% python3 -q
>>> import numpy as np
>>> np.set_printoptions(suppress=True, linewidth=140)
>>> K, _ = np.linalg.qr(np.array([[0.7, 0.2, 1.7, -1.5, -1.4],
...     [-0.1, 0.6, 1.2, 0.0, -0.5],
...     [-1.2, 0.8, -1.4, -1.3, 1.2],
...     [0.9, 0.3, 0.7, 0.0, 1.3],
...     [1.5, 0.2, -0.4, -0.1, 1.1]]))
>>> print(K.round(1) + 0)
[[-0.3 -0.2  0.5  0.7  0.1]
 [ 0.  -0.6  0.5 -0.5  0.4]
 [ 0.5 -0.7 -0.4  0.3 -0.1]
 [-0.4 -0.3  0.1 -0.2 -0.8]
 [-0.7 -0.3 -0.6  0.   0.4]]
>>> Q = K.astype(float).copy()
>>> for j in range(5):
...     Q[:, j] -= Q[:, :j] @ (Q[:, :j].T @ Q[:, j])
...     Q[:, j] /= np.linalg.norm(Q[:, j])
... 
>>> print(np.round(Q.T @ K, 1) + 0)
[[1. 0. 0. 0. 0.]
 [0. 1. 0. 0. 0.]
 [0. 0. 1. 0. 0.]
 [0. 0. 0. 1. 0.]
 [0. 0. 0. 0. 1.]]
>>> print(Q.round(1) + 0)
[[-0.3 -0.2  0.5  0.7  0.1]
 [ 0.  -0.6  0.5 -0.5  0.4]
 [ 0.5 -0.7 -0.4  0.3 -0.1]
 [-0.4 -0.3  0.1 -0.2 -0.8]
 [-0.7 -0.3 -0.6  0.   0.4]]
>>> W = np.array([[-1, 2, -2, -2],
...     [0, -2, 2, 2],
...     [0, -1, 1, -2],
...     [1, -2, -1, -2],
...     [-1, 0, 2, -2]])
>>> coef = np.array([-2, 3, 8, 3])
>>> H = np.maximum(Q @ W + coef, 0)
>>> print(H.round(1))
[[0.  0.8 8.1 0.5]
 [0.  4.8 8.6 1.1]
 [0.  5.2 4.7 0.9]
 [0.  3.3 6.8 5.1]
 [0.  2.7 9.  4.1]]
>>> cent = np.array([[1, 1, 2], [-2, -2, 0], [-1, 1, -1], [2, 1, 2]])
>>> print((H @ cent).round(6).argmax(axis=1))
[1 1 2 1 1]
>>> print(np.round(H @ cent, 1))
[[ -8.8   7.   -7.2]
 [-16.    0.2  -6.4]
 [-13.2  -4.8  -2.8]
 [ -3.1   5.4   3.5]
 [ -6.3   7.6  -0.8]]
>>> M2 = np.array([[8, 7], [-3, 6]])
>>> cent = np.kron(M2, K)
>>> print(cent.shape)
(10, 10)
>>> print(np.round(np.linalg.norm(cent, 2), 1), round(np.linalg.norm(M2, 2) * np.linalg.norm(K, 2), 1))
10.8 10.8
>>> print(np.linalg.matrix_rank(cent))
10
>>> M2 = np.array([[-4, -4, -1], [-5, -4, 1], [-2, -1, -5], [5, -3, 1], [2, -5, -3]])
>>> print(np.round(np.einsum("ik,kj->ji", K, M2), 1))
[[ 5.1 -0.3  3.3  0.3  6. ]
 [-0.9  1.2  0.5  7.7  2.3]
 [-2.1 -4.8  1.3  2.   2. ]]
>>> print(np.round(np.einsum("ij->j", K), 1))
[-0.8 -2.1  0.1  0.3 -0.1]
>>> print(np.linalg.matrix_rank(K @ M2))
3
>>> print(np.round(np.einsum("ij,ij->i", K, K), 1))
[1. 1. 1. 1. 1.]
>>> print(np.round(K @ M2, 1))
[[ 5.1 -0.9 -2.1]
 [-0.3  1.2 -4.8]
 [ 3.3  0.5  1.3]
 [ 0.3  7.7  2. ]
 [ 6.   2.3  2. ]]
>>> proj = np.triu(np.array([[0, 1, 2, 0, 0],
...     [0, 1, 1, 1, 0],
...     [3, 1, 2, 1, 3],
...     [1, 3, 1, 1, 0],
...     [1, 0, 2, 0, 1]]), 1) + np.eye(5)
>>> M2 = proj @ K @ np.linalg.inv(proj)
>>> print(M2.round(1))
[[ 0.8 -2.9  1.6  2.2 -4.5]
 [ 0.2 -1.7  1.5 -0.3 -5.2]
 [-1.9  0.1  1.7 -1.6 -4.8]
 [-0.4  0.1  0.8 -1.1 -3.2]
 [-0.7  0.4  0.4 -0.8 -0.7]]
>>> print(round(np.trace(M2), 1), round(float(np.trace(K)), 1))
-1.1 -1.1
>>> print(np.round(np.poly(M2), 1))
[ 1.   1.1  0.5 -0.5 -1.1 -1. ]
>>> rng = np.random.default_rng(35146)
>>> mat = np.eye(3, dtype=int)[rng.permutation(3)] * np.array([9, 1, 8])
>>> print(mat)
[[0 1 0]
 [0 0 8]
 [9 0 0]]
>>> print(np.unravel_index(np.abs(mat).argmax(), mat.shape))
(np.int64(2), np.int64(0))
>>> print(np.round(mat.mean(axis=0), 1))
[3.  0.3 2.7]
>>> print(np.linalg.matrix_rank(mat))
3
>>> print(np.abs(mat).max())
9
>>> print(mat.sum(axis=0))
[9 1 8]
>>> print(np.round(np.linalg.svd(mat, compute_uv=False), 1))
[9. 8. 1.]
>>> print(mat.shape)
(3, 3)
>>> print(round(float(np.linalg.norm(mat) ** 2 / np.linalg.norm(mat, 2) ** 2), 1))
1.8
>>> print(round(float(np.linalg.norm(mat, 2)), 1))
9.0
>>> print(round(np.linalg.norm(mat, "nuc"), 1))
18.0
>>> print(mat[0] @ mat[2])
0
>>> print(np.linalg.norm(mat, axis=1).argmax())
2
>>> u = np.array([-2, 0, -3])
>>> print(np.polyval(u, mat[2]))
[-165   -3   -3]
>>> print(np.array([np.convolve(row, u, "same") for row in mat]))
[[ -2   0  -3]
 [  0 -16   0]
 [  0 -27   0]]
>>> print(np.convolve(mat[2], u))
[-18   0 -27   0   0]
>>> print(np.einsum("ii->", mat))
0
>>> print(np.round(np.linalg.eigvals(mat), 1))
[-2.1+3.6j -2.1-3.6j  4.2+0.j ]
>>> print(round(np.linalg.det(mat[::-1]), 1))
-72.0
>>> print(np.round(np.linalg.svd(mat, compute_uv=False), 1))
[9. 8. 1.]
>>> print(mat.T @ mat)
[[81  0  0]
 [ 0  1  0]
 [ 0  0 64]]
>>> E = np.load("dump.npy")
>>> print(E)
[[ 3.9  0.1  1.9]
 [ 1.3  0.   0.6]
 [ 1.5  0.   0.9]
 [-2.3 -0.2 -1.2]
 [ 0.4  0.   0.4]
 [-1.1 -0.1 -0.6]
 [-2.4  0.1 -1.4]
 [ 4.7  0.   2.4]
 [-0.2  0.1 -0.1]
 [-0.3  0.  -0.3]
 [ 0.9 -0.1  0.5]
 [-3.7 -0.1 -1.8]
 [ 4.2  0.1  2.2]]
>>> t3 = np.stack([E, -1 * E, E[::-1]])
>>> print(np.round(np.linalg.norm(t3, axis=(1, 2)), 1))
[10.4 10.4 10.4]
>>> print((t3 @ E.T).shape)
(3, 13, 13)
>>> vec = np.array([4, 3, 1])
>>> rhs = E @ vec
>>> print(rhs.round(1))
[ 17.8   5.8   6.9 -11.    2.   -5.3 -10.7  21.2  -0.6  -1.5   3.8 -16.9  19.3]
>>> rhs = rhs + 0.3 * rng.normal(size=13)
>>> print(rhs.round(1))
[ 18.2   6.1   7.  -11.4   2.4  -5.7 -10.7  20.6  -0.8  -1.1   3.8 -16.7  18.9]
>>> coef, *_ = np.linalg.lstsq(E, rhs)
>>> print(coef.round())
[4. 4. 1.]
>>> print(np.round(E.T @ (rhs - E @ coef), 1) + 0)
[0. 0. 0.]
>>> cen = (E - E.mean(axis=0)) / E.std(axis=0)
>>> print(np.round(cen.std(axis=0), 1))
[1. 1. 1.]
>>> coef = np.linalg.lstsq(np.delete(cen, 2, axis=1), cen[:, 2])[0]
>>> print(np.abs(coef).argmax())
0
>>> A = np.loadtxt("block15.csv", delimiter=",")
>>> print(A)
[[3. 0. 3. 0.]
 [0. 8. 0. 8.]
 [0. 0. 3. 0.]
 [0. 0. 0. 8.]]
>>> vec = np.array([0, 1, -2, 2])
>>> print(np.sign((A @ vec).round(6)))
[-1.  1. -1.  1.]
>>> print(A * vec)
[[ 0.  0. -6.  0.]
 [ 0.  8. -0. 16.]
 [ 0.  0. -6.  0.]
 [ 0.  0. -0. 16.]]
>>> print(A @ np.eye(4)[1])
[0. 8. 0. 0.]
>>> print((A @ vec).argmax())
1
>>> print((A * vec).sum(axis=1))
[-6. 24. -6. 16.]
>>> print(A @ (2 * vec))
[-12.  48. -12.  32.]
>>> print(A @ np.ones(4))
[ 6. 16.  3.  8.]
>>> print(np.einsum("ij,j->i", A, vec))
[-6. 24. -6. 16.]
>>> print(np.linalg.norm(A @ vec) <= np.linalg.norm(A, 2) * np.linalg.norm(vec) + 1e-9)
True
>>> print(np.round(np.sort(np.linalg.eigvals(A)), 1))
[3. 3. 8. 8.]
>>> vec = np.array([5, 5, 4, 5, 1])
>>> rhs = K @ vec
>>> coef, lr = np.zeros(5), 1 / np.linalg.norm(K, 2) ** 2
>>> for i in range(15):
...     coef -= lr * K.T @ (K @ coef - rhs)
...     if i % 5 == 0: print(i, round(np.linalg.norm(K @ coef - rhs), 1))
... 
0 0.0
5 0.0
10 0.0
>>> print(round(float(np.linalg.cond(K)), 1))
1.0
>>> print(coef.round(1))
[5. 5. 4. 5. 1.]
>>> feats = np.loadtxt("mat.csv", delimiter=",")
>>> print(feats)
[[ 14.  10.  14.   6.  14.  -8.]
 [  7.   5.   7.   3.   7.  -4.]
 [  0.   0.   0.   0.   0.   0.]
 [ -7.  -5.  -7.  -3.  -7.   4.]
 [-14. -10. -14.  -6. -14.   8.]
 [  7.   5.   7.   3.   7.  -4.]
 [ 14.  10.  14.   6.  14.  -8.]]
>>> # null space of dimension 5
>>> Uu, sv, Vh = np.linalg.svd(feats)
>>> print(sv.round(1) + 0)
[54.4  0.   0.   0.   0.   0. ]
>>> print(np.argmax(sv[:-1] / (sv[1:] + 1e-6)) + 1)
1
>>> M2 = Uu[:, :1] @ np.diag(sv[:1]) @ Vh[:1]
>>> print(M2.round(1))
[[ 14.  10.  14.   6.  14.  -8.]
 [  7.   5.   7.   3.   7.  -4.]
 [  0.   0.   0.   0.   0.   0.]
 [ -7.  -5.  -7.  -3.  -7.   4.]
 [-14. -10. -14.  -6. -14.   8.]
 [  7.   5.   7.   3.   7.  -4.]
 [ 14.  10.  14.   6.  14.  -8.]]
>>> print(np.round(np.linalg.norm(feats - M2) / np.linalg.norm(feats), 1))
0.0
